% ipython --no-banner

In [1]: import numpy as np

In [2]: from numpy import linalg as LA

In [3]: np.set_printoptions(precision=2, suppress=True, linewidth=160, floatmode="fixed")

In [4]: tidy = lambda a: np.round(a, 2) + 0

In [5]: out = np.array([[2, 1, -2], [-1, 0, 2], [-1, 2, 1]])

In [6]: K = np.triu(out)

In [7]: print(K)
[[ 2  1 -2]
 [ 0  0  2]
 [ 0  0  1]]

In [8]: rng = np.random.default_rng(69644)

In [9]: idx = rng.permutation(3)

In [10]: print(idx)
[0 1 2]

In [11]: out = K[idx][:, idx]

In [12]: print(tidy(np.sort(np.abs(LA.eigvals(out)))))
[0.00 1.00 2.00]

In [13]: print(out)
[[ 2  1 -2]
 [ 0  0  2]
 [ 0  0  1]]

In [14]: print(tidy(LA.det(out)), tidy(LA.det(K[idx])))
0.0 0.0

In [15]: print(np.diag(out))
[2 0 1]

In [16]: print(np.trace(out))
3

In [17]: t3 = np.stack([K, -3 * K, K[::-1]])

In [18]: print(t3.sum(axis=0))
[[-4 -2  5]
 [ 0  0 -2]
 [ 2  1 -4]]

In [19]: print(LA.matrix_rank(t3))
[2 2 2]

In [20]: print(t3.shape)
(3, 3, 3)

In [21]: print(LA.matrix_rank(t3.reshape(3, -1)))
2

In [22]: print(np.einsum("bij,cij->bc", t3, t3))
[[ 14 -42   0]
 [-42 126   0]
 [  0   0  14]]

In [23]: print(tidy(LA.norm(t3, axis=(1, 2))))
[ 3.74 11.22  3.74]

In [24]: th = np.radians(72)

In [25]: R = np.eye(3)

In [26]: R[2, 2] = R[0, 0] = np.cos(th)

In [27]: R[2, 0], R[0, 2] = -np.sin(th), np.sin(th)

In [28]: print(tidy(R))
[[ 0.31  0.00  0.95]
 [ 0.00  1.00  0.00]
 [-0.95  0.00  0.31]]

In [29]: out = K @ R.T

In [30]: print(tidy(LA.svd(K, compute_uv=False)), tidy(LA.svd(out, compute_uv=False)))
[3.45 1.45 0.00] [3.45 1.45 0.00]

In [31]: print(tidy(np.abs(out - K).max(axis=0)))
[3.28 0.00 1.38]

In [32]: J = np.loadtxt("test13.csv", delimiter=",")

In [33]: print(J)
[[ 0.20 -1.80  3.30]
 [ 0.70 -2.70 -3.30]
 [-0.80  0.70  0.30]
 [ 0.00  0.10 -0.60]]

In [34]: out = J + rng.integers(-2, 3, (4, 2)) @ rng.integers(-2, 3, (2, 3))

In [35]: print(tidy(out))
[[ 1.20  0.20  1.30]
 [-3.30 -6.70  1.70]
 [-0.80  0.70  0.30]
 [ 4.00  0.10 -2.60]]

In [36]: print(tidy(LA.svd(out - J, compute_uv=False)))
[8.84 2.79 0.00]

In [37]: print(LA.matrix_rank(out - J, tol=1e-8))
2

In [38]: print(np.abs(out - J).sum(axis=1))
[ 5.00 13.00  0.00  6.00]

In [39]: out = np.c_[J[:, :2] @ np.array([[-2, -1], [-9, -6]]), np.array([0, 1, 1, 0])]

In [40]: print(tidy(out))
[[15.80 10.60  0.00]
 [22.90 15.50  1.00]
 [-4.70 -3.40  1.00]
 [-0.90 -0.60  0.00]]

In [41]: print(LA.matrix_rank(out))
3

In [42]: print(tidy(LA.norm(out - J @ LA.lstsq(J, out)[0], axis=0)))
[0.00 0.00 0.07]

In [43]: print(tidy(LA.norm(LA.qr(J)[0].T @ out, axis=0) ** 2 / ((out ** 2).sum(axis=0) + 1e-12)))
[1.00 1.00 1.00]

In [44]: print(tidy(LA.lstsq(J, out[:, 0])[0]))
[-2.00 -9.00  0.00]

In [45]: gram = J.T @ J

In [46]: print(tidy(LA.eigvalsh(gram)[::-1]))
[23.34 10.72  0.37]

In [47]: feats = np.loadtxt("mat.csv", delimiter=",")

In [48]: print(feats)
[[-0.78  0.94  0.14]
 [-0.33  0.31  0.08]
 [-0.35  0.80 -0.02]
 [ 0.26 -0.97  0.20]
 [-0.31  0.80 -0.04]
 [ 0.12  0.66 -0.16]
 [-0.18  0.63 -0.04]
 [ 0.54  0.90 -0.41]
 [ 0.67 -0.98  0.04]
 [-0.32  0.61  0.02]
 [ 0.87 -0.95 -0.22]
 [ 0.06  0.38 -0.08]
 [ 0.75 -0.52 -0.27]
 [ 0.35  0.69 -0.25]
 [ 0.76 -0.97 -0.06]
 [-0.57  0.95 -0.02]
 [-0.93  0.92  0.36]
 [-0.24  0.33  0.04]
 [-0.71  0.97  0.02]
 [-0.82  0.98  0.10]
 [-0.49  0.27  0.16]]

In [49]: cen = feats - feats.mean(axis=1)
---------------------------------------------------------------------------
ValueError                                Traceback (most recent call last)
Cell In[49], line 1
----> 1 cen = feats - feats.mean(axis=1)

ValueError: operands could not be broadcast together with shapes (21,3) (21,) 

In [50]: cen = feats - feats.mean(axis=0)

In [51]: Uu, sv, vt = LA.svd(cen, full_matrices=False)

In [52]: print(np.abs(Uu[:, 0]).argmax())
10

In [53]: print(tidy(cen.mean(axis=0)))
[0.00 0.00 0.00]

In [54]: print(np.searchsorted(np.cumsum(sv ** 2) / (sv ** 2).sum(), 0.9) + 1)
2

In [55]: print(tidy(np.abs(vt[-1])))
[0.41 0.23 0.88]

In [56]: out = np.c_[feats[:, :2] @ np.array([[1, 2], [1, 5]]), np.array([2, 2, 1, -3, 2, 2, 1, 2, -2, 1, 3, 1, 2, -3, -1, -1, 3, 2, -2, 1, 0])]

In [57]: print(tidy(out))
[[ 0.16  3.14  2.00]
 [-0.02  0.89  2.00]
 [ 0.45  3.30  1.00]
 [-0.71 -4.33 -3.00]
 [ 0.49  3.38  2.00]
 [ 0.78  3.54  2.00]
 [ 0.45  2.79  1.00]
 [ 1.44  5.58  2.00]
 [-0.31 -3.56 -2.00]
 [ 0.29  2.41  1.00]
 [-0.08 -3.01  3.00]
 [ 0.44  2.02  1.00]
 [ 0.23 -1.10  2.00]
 [ 1.04  4.15 -3.00]
 [-0.21 -3.33 -1.00]
 [ 0.38  3.61 -1.00]
 [-0.01  2.74  3.00]
 [ 0.09  1.17  2.00]
 [ 0.26  3.43 -2.00]
 [ 0.16  3.26  1.00]
 [-0.22  0.37  0.00]]

In [58]: print(LA.matrix_rank(out))
3

In [59]: print(tidy(LA.norm(LA.qr(feats)[0].T @ out, axis=0) ** 2 / ((out ** 2).sum(axis=0) + 1e-12)))
[1.00 1.00 0.13]

In [60]: vec = np.array([2, 2, -3])

In [61]: y = out @ vec

In [62]: b, lr = np.zeros(3), 1 / LA.norm(out, 2) ** 2

In [63]: for i in range(4):
    ...:     b -= lr * out.T @ (out @ b - y)
    ...:     if i % 1 == 0: print(i, round(LA.norm(out @ b - y), 2))
    ...: 
0 20.46
1 14.78
2 10.73
3 7.85

In [64]: print(tidy(LA.cond(out)))
11.99

In [65]: f, g = feats[5], feats[4]

In [66]: print(tidy(f @ g))
0.5

In [67]: p = (f @ g) / (f @ f) * f

In [68]: print(tidy(g - p))
[-0.44  0.11  0.13]

In [69]: print(tidy((g - p) @ f))
0.0

In [70]: print(tidy(p))
[ 0.13  0.69 -0.17]

In [71]: print(LA.matrix_rank(np.outer(f, g)))
1

In [72]: mat = np.load("x.npy")

In [73]: print(mat)
[[ 0.50  0.70  0.20 -0.30]
 [ 0.40  0.60  0.40 -1.60]
 [ 1.10  0.30 -0.20 -0.30]]

In [74]: W = np.array([[3, 0, 2, 1, 3], [1, 2, 2, 3, 3], [0, 0, 0, 0, 2], [1, 2, 3, 1, 3]])

In [75]: b = np.array([3, -1, -2, -1, 0])

In [76]: hid = np.maximum(mat @ W + b, 0)

In [77]: print((hid > 0).astype(int))
[[1 0 0 1 1]
 [1 0 0 0 0]
 [1 0 0 1 1]]

In [78]: print(tidy((hid > 0).mean(axis=0)))
[1.00 0.00 0.00 0.67 0.67]

In [79]: cent = np.array([[-7, 4], [-2, 0], [-4, -2], [-3, 1], [-4, -8]])

In [80]: print(W @ cent)
[[-44 -15]
 [-40 -21]
 [ -8 -16]
 [-38 -25]]

In [81]: print(tidy(hid @ cent))
[[-50.60  -3.90]
 [-22.40  12.80]
 [-57.80   2.70]]

In [82]: F = np.array([[-2, 2, 2, -3], [-10, 10, 10, -15], [0, 0, 0, 0]])

In [83]: r = LA.matrix_rank(F)

In [84]: print(r)
1

In [85]: N = LA.svd(F)[2][r:].T

In [86]: print([int(LA.matrix_rank(np.delete(F, i, axis=0))) for i in range(3)])
[1, 1, 1]

In [87]: print(LA.matrix_rank(F.T @ F), LA.matrix_rank(F @ F.T))
1 1

In [88]: print(N.shape)
(4, 3)

In [89]: print(tidy(F @ N))
[[0.00 0.00 0.00]
 [0.00 0.00 0.00]
 [0.00 0.00 0.00]]

In [90]: print([int(LA.matrix_rank(F[:i])) for i in range(1, len(F) + 1)])
[1, 1, 1]

In [91]: print(np.allclose(F @ N, 0))
True
